% python3 -q
>>> import numpy as np
>>> np.set_printoptions(suppress=True, linewidth=120)
>>> def rnd(a):
...     return np.round(a, 2) + 0
... 
>>> mat = np.load("x.npy")
>>> mat
array([[ 1.66, -0.04, -1.4 ,  0.62, -2.48, -0.38, -0.34],
       [-9.06,  4.92,  1.92, -3.18, -0.24, -2.58,  1.5 ],
       [-0.89, -1.18, -0.15,  0.3 , -0.55, -0.33, -1.53],
       [ 2.58,  2.36, -1.78,  0.1 , -3.31, -0.55,  1.84],
       [-2.17,  0.9 ,  0.13, -0.58, -0.77, -0.83, -0.13],
       [ 0.79,  3.58, -0.9 , -0.75, -2.25, -0.72,  2.73],
       [-3.37, -1.1 ,  1.07, -0.38,  1.16, -0.4 , -1.67],
       [ 3.26,  0.6 , -1.48,  0.64, -2.07,  0.11,  0.88]])
>>> # looks like rank 3
>>> blk = np.stack([mat, 3 * mat, mat[::-1]])
>>> rnd(np.einsum("bij,cij->bc", blk, blk))
array([[ 247.49,  742.47,   61.13],
       [ 742.47, 2227.41,  183.38],
       [  61.13,  183.38,  247.49]])
>>> np.linalg.matrix_rank(blk.reshape(3, -1))
np.int64(2)
>>> rnd(np.linalg.norm(mat, 2) / np.linalg.norm(mat))
np.float64(0.8)
>>> np.linalg.matrix_rank(mat, rtol=0.1)
np.int64(3)
>>> np.argsort(-np.linalg.norm(mat, axis=0).round(6), kind="stable")[:3]
array([0, 1, 4])
>>> rk = np.linalg.matrix_rank(mat)
>>> rk
np.int64(3)
>>> ns = np.linalg.svd(mat)[2][rk:].T
>>> [int(np.linalg.matrix_rank(mat[:, :j + 1])) for j in range(7)]
[1, 2, 3, 3, 3, 3, 3]
>>> [int(np.linalg.matrix_rank(np.delete(mat, i, axis=0))) for i in range(8)]
[3, 3, 3, 3, 3, 3, 3, 3]
>>> np.unique(mat.round(6), axis=0).shape
(8, 7)
>>> rnd(np.trace(np.linalg.pinv(mat) @ mat))
np.float64(3.0)
>>> X = np.diag(np.array([-1, -2, -1, 2, -1]))
>>> X
array([[-1,  0,  0,  0,  0],
       [ 0, -2,  0,  0,  0],
       [ 0,  0, -1,  0,  0],
       [ 0,  0,  0,  2,  0],
       [ 0,  0,  0,  0, -1]])
>>> vals, V = np.linalg.eigh(X)
>>> vec = np.array([-5, 0, -5, -1, 2])
>>> np.abs(X).sum(axis=1).max(), np.abs(vals).max()
(np.int64(2), np.float64(2.0))
>>> rnd(vec @ X @ vec / (vec @ vec)), vals[0], vals[-1]
(np.float64(-0.95), np.float64(-2.0), np.float64(2.0))
>>> V * np.abs(vals) @ V.T
array([[1., 0., 0., 0., 0.],
       [0., 2., 0., 0., 0.],
       [0., 0., 1., 0., 0.],
       [0., 0., 0., 2., 0.],
       [0., 0., 0., 0., 1.]])
>>> print(V * np.maximum(vals, 0) @ V.T)
[[0. 0. 0. 0. 0.]
 [0. 0. 0. 0. 0.]
 [0. 0. 0. 0. 0.]
 [0. 0. 0. 2. 0.]
 [0. 0. 0. 0. 0.]]
>>> vec @ X @ vec
np.int64(-52)
>>> vals, V = np.linalg.eig(X)
>>> rnd(np.sort(np.linalg.eigvals(X @ X)))
array([1., 1., 1., 4., 4.])
>>> np.prod(vals)
np.float64(4.0)
>>> print(rnd(np.sort(np.linalg.eigvals(np.linalg.inv(X)))))
[-1.  -1.  -1.  -0.5  0.5]
>>> vals
array([-1., -2., -1.,  2., -1.])
>>> print(rnd(np.sort(np.linalg.eigvals(X.T))))
[-2. -1. -1. -1.  2.]
>>> q, V = np.linalg.qr(X[:, :3])[0], np.linalg.qr(X[:, 3:])[0]
>>> s = np.linalg.svd(q.T @ V, compute_uv=False)
>>> s
array([0., 0.])
>>> rnd(np.linalg.norm(q @ q.T - V @ V.T, 2))
np.float64(1.0)
